>>> import numpy as np
>>> import numpy.linalg as la
>>> np.set_printoptions(suppress=True, linewidth=120)
>>> m1 = np.array([[0, 0, 1], [0, 0, 1], [1, 1, 0]])
>>> m1
array([[0, 0, 1],
       [0, 0, 1],
       [1, 1, 0]])
>>> # symmetric, so the eigenvalues are real
>>> np.trace(m1 @ m1 @ m1) // 6
np.int64(0)
>>> Lm = np.diag(m1.sum(axis=1)) - m1
>>> Lm @ np.ones(3)
array([0., 0., 0.])
>>> Lm
array([[ 1,  0, -1],
       [ 0,  1, -1],
       [-1, -1,  2]])
>>> r = la.matrix_rank(Lm)
>>> r
np.int64(2)
>>> ns = la.svd(Lm)[2][r:].T
>>> [int(la.matrix_rank(Lm[:i])) for i in range(1, len(Lm) + 1)]
[1, 2, 2]
>>> np.round(ns @ ns.T, 2)
array([[0.33, 0.33, 0.33],
       [0.33, 0.33, 0.33],
       [0.33, 0.33, 0.33]])
>>> [int(la.matrix_rank(np.delete(Lm, i, axis=0))) for i in range(3)]
[2, 2, 2]
>>> Y = np.array([[0, 0], [-3, 2]])
>>> Z = np.kron(Y, m1)
>>> la.matrix_rank(Z)
np.int64(2)
>>> Y = m1 / la.norm(m1, axis=1, keepdims=True)
>>> G = Y @ Y.T
>>> (G - 2 * np.eye(3)).round(6).argmax(axis=1)
array([1, 0, 0])
>>> (np.abs(G) > 0.9).astype(int)
array([[1, 1, 0],
       [1, 1, 0],
       [0, 0, 1]])
>>> G[1]
array([1., 1., 0.])
>>> la.lstsq(m1[:-1].T, m1[-1])[2]
np.int32(1)
>>> print(np.unique(m1.round(6), axis=0).shape)
(2, 3)
>>> print(np.abs(np.diag(la.qr(m1)[1])) > 1e-9)
[ True False  True]
>>> round(np.trace(la.pinv(m1) @ m1), 2)
np.float64(2.0)
>>> E = np.load("mat.npy")
>>> E
array([[ -5,  -1,  -4,  -5],
       [  1,   4,  -1,  -5],
       [ -1,  -4,  -2,   5],
       [ -1,  15,  -8, -25]])
>>> round(la.det(E[::-1]), 2)
np.float64(0.0)
>>> np.einsum("ij,ji->", E, E)
np.int64(464)
>>> np.round(la.det(E.T), 2)
np.float64(0.0)
>>> print(np.round(la.eigvals(E), 2) + 0)
[-20.85  -4.93   0.    -2.22]
>>> r = la.matrix_rank(m1)
>>> r
np.int64(2)
>>> ns = la.svd(m1)[2][r:].T
>>> m1 @ ns
array([[0.],
       [0.],
       [0.]])
>>> ns.shape
(3, 1)
>>> [int(la.matrix_rank(m1[:i])) for i in range(1, len(m1) + 1)]
[1, 1, 2]
>>> [int(la.matrix_rank(m1[:, :j + 1])) for j in range(3)]
[1, 1, 2]
>>> np.allclose(m1 @ ns, 0)
True
>>> Y = np.array([[-3, 4], [-5, -5]])
>>> W0 = np.tile(Y, (2, 2))
>>> W0
array([[-3,  4, -3,  4],
       [-5, -5, -5, -5],
       [-3,  4, -3,  4],
       [-5, -5, -5, -5]])
>>> Y = np.array([[2, 0, 1], [2, 2, -2]])
>>> Z = np.kron(Y, W0)
>>> la.matrix_rank(Z)
np.int64(4)
>>> print(np.round(la.norm(Z, 2), 2), np.round(la.norm(Y, 2) * la.norm(W0, 2), 2))
50.54 50.54
>>> proj = np.triu(np.array([[1, 1, 0, 5], [0, 5, 1, 5], [5, 5, 5, 4], [3, 0, 3, 2]]), 1) + np.eye(4)
>>> Y = proj @ W0 @ la.inv(proj)
>>> round(float(la.det(Y)), 2)
0.0
>>> print(np.round(np.poly(Y), 2) + 0)
[  1.  16. 140.   0.   0.]
>>> np.trace(Y), np.trace(W0)
(np.float64(-16.0), np.int64(-16))
>>> print(proj @ W0 - W0 @ proj)
[[-30. -27. -34. -23.]
 [-28. -16. -23.  49.]
 [-20. -17. -24. -13.]
 [  0.   5.   5.  70.]]
>>> left, sigma, vt = la.svd(W0)
>>> np.argmax(sigma[:-1] / (sigma[1:] + 1e-6)) + 1
np.int64(2)
>>> Y = left[:, :2] @ np.diag(sigma[:2]) @ vt[:2]
>>> print(np.round(np.abs(W0 - Y).max(), 2))
0.0
>>> W0.ravel(order="F")
array([-3, -5, -3, -5,  4, -5,  4, -5, -3, -5, -3, -5,  4, -5,  4, -5])
>>> W0.reshape(2, -1)
array([[-3,  4, -3,  4, -5, -5, -5, -5],
       [-3,  4, -3,  4, -5, -5, -5, -5]])
>>> blk = W0.reshape(4, 2, -1)
>>> blk[:, 0]
array([[-3,  4],
       [-5, -5],
       [-3,  4],
       [-5, -5]])
>>> blk.shape
(4, 2, 2)
>>> np.round(la.det(W0.T), 2)
np.float64(0.0)
>>> print(round(float(la.det(W0[::-1])), 2))
0.0
>>> np.round(np.poly(W0), 2) + 0
array([  1.,  16., 140.,   0.,   0.])
>>> print(round(float(la.det(2 * W0)), 2), round(float(la.det(W0)), 2))
0.0 0.0
>>> np.einsum("ij,ji->", W0, W0)
np.int64(-24)
>>> X = np.load("x.npy")
>>> X
array([[1. , 0. , 0. ],
       [0. , 0.5, 0.5],
       [0. , 0. , 1. ]])
>>> rng = np.random.default_rng(38)
>>> labels = rng.permutation(3)
>>> labels
array([0, 1, 2])
>>> Y = X[labels][:, labels]
>>> np.trace(Y)
np.float64(2.5)
>>> np.diag(Y)
array([1. , 0.5, 1. ])
>>> Y
array([[1. , 0. , 0. ],
       [0. , 0.5, 0.5],
       [0. , 0. , 1. ]])
>>> round(la.det(Y), 2), np.round(la.det(X[labels]), 2)
(np.float64(0.5), np.float64(0.5))
>>> data = np.diag(np.array([1, 2, 1])) + 5 * np.eye(3, k=1) + 5 * np.eye(3, k=-1)
>>> data
array([[1., 5., 0.],
       [5., 2., 5.],
       [0., 5., 1.]])
>>> # symmetric, so the eigenvalues are real
>>> Y = la.inv(data)
>>> round(la.slogdet(data)[0], 2)
np.float64(-1.0)
>>> ev, vecs = la.eigh(data)
>>> vec = np.array([-3, -9, -8])
>>> print(np.round(la.eigvalsh(data[1:, 1:]), 2))
[-3.52  6.52]
>>> (np.sign(vecs[:, -1].round(6)) == np.sign(vecs[0, -1].round(6))).astype(int)
array([1, 1, 1])
>>> np.round(vecs * np.abs(ev) @ vecs.T, 2)
array([[3.99, 1.06, 2.99],
       [1.06, 7.19, 1.06],
       [2.99, 1.06, 3.99]])
>>> round(la.det(data[::-1]), 2)
np.float64(48.0)
>>> np.kron(np.eye(2, dtype=int), data)
array([[1., 5., 0., 0., 0., 0.],
       [5., 2., 5., 0., 0., 0.],
       [0., 5., 1., 0., 0., 0.],
       [0., 0., 0., 1., 5., 0.],
       [0., 0., 0., 5., 2., 5.],
       [0., 0., 0., 0., 5., 1.]])
>>> print(round(la.det(data.T), 2))
-48.0
>>> mat = np.loadtxt("sample14.csv", delimiter=",")
>>> mat
array([[0., 1., 0., 1.],
       [1., 0., 1., 1.],
       [0., 1., 0., 1.],
       [1., 1., 1., 0.]])
>>> # symmetric, so the eigenvalues are real
>>> [round(float(x), 2) for x in la.svd(mat, compute_uv=False)[:3]]
[2.56, 1.56, 1.0]
>>> la.matrix_rank(mat, rtol=0.1)
np.int64(3)
>>> la.cond(mat) > 100
np.True_
>>> vec = np.array([1, 1, -2, -1])
>>> a = np.maximum(mat @ vec, 0)
>>> print(np.flatnonzero(a > 1e-9))
[]
>>> mat.T @ a
array([0., 0., 0., 0.])
>>> np.maximum(mat @ (3 * vec), 0)
array([0., 0., 0., 0.])
>>> left, sigma, vt = la.svd(mat)
>>> vecs = vt[:(sigma > 1e-8).sum()]
>>> vec = mat[1] + 3 * mat[3] + rng.integers(2) * np.eye(4)[1]
>>> vec
array([4., 3., 4., 1.])
>>> np.round(la.norm(vec - vecs.T @ vecs @ vec), 2)
np.float64(0.0)
>>> np.round(vecs.T @ vecs, 2) + 0
array([[0.5, 0. , 0.5, 0. ],
       [0. , 1. , 0. , 0. ],
       [0.5, 0. , 0.5, 0. ],
       [0. , 0. , 0. , 1. ]])
>>> A = np.array([[1.0, -2.0, 0.0, 4.0],
...     [-2.0, -2.0, 0.0, -2.0],
...     [0.0, 0.0, -3.0, 0.0],
...     [4.0, -2.0, 0.0, 1.0]])
>>> # symmetric
>>> ev, vecs = la.eigh(A)
>>> np.unique(ev.round(6) + 0, return_counts=True)[1]
array([3, 1])
>>> np.round(la.eigvalsh(A @ A), 2)
array([ 9.,  9.,  9., 36.])
>>> print(ev.sum(), np.trace(A))
-3.0 -3.0
>>> u = np.array([0, 2, -3, 2])
>>> feats = u[np.abs(np.subtract.outer(np.arange(4), np.arange(4)))]
>>> feats
array([[ 0,  2, -3,  2],
       [ 2,  0,  2, -3],
       [-3,  2,  0,  2],
       [ 2, -3,  2,  0]])
>>> # symmetric, so the eigenvalues are real
>>> G = feats.T @ feats
>>> G
array([[ 17, -12,   8, -12],
       [-12,  17, -12,   8],
       [  8, -12,  17, -12],
       [-12,   8, -12,  17]])
>>> print(np.round(la.eigvalsh(G)[::-1], 2))
[49.  9.  9.  1.]
>>> np.round(la.svd(feats, compute_uv=False) ** 2, 2)
array([49.,  9.,  9.,  1.])
>>> Q, Rm = la.qr(feats)
>>> np.round(Q @ Rm, 2) + 0
array([[ 0.,  2., -3.,  2.],
       [ 2.,  0.,  2., -3.],
       [-3.,  2.,  0.,  2.],
       [ 2., -3.,  2.,  0.]])
>>> np.round(Q.T @ Q, 2) + 0
array([[1., 0., 0., 0.],
       [0., 1., 0., 0.],
       [0., 0., 1., 0.],
       [0., 0., 0., 1.]])
>>> print(np.round(np.abs(np.diag(Rm)), 2))
[4.12 2.92 2.92 1.79]
>>> labels = rng.permutation(4)
>>> labels
array([1, 0, 2, 3])
>>> Y = feats[labels][:, labels]
>>> np.diag(Y)
array([0, 0, 0, 0])
>>> np.round(np.sort(np.abs(la.eigvals(Y))), 2)
array([1., 3., 3., 7.])
>>> print(np.allclose(Y, feats))
False
>>> np.round(la.det(Y), 2), round(float(la.det(feats[labels])), 2)
(np.float64(-63.0), 63.0)
>>> ev, vecs = la.eig(feats)
>>> ev.round(2)
array([-7.,  3.,  1.,  3.])
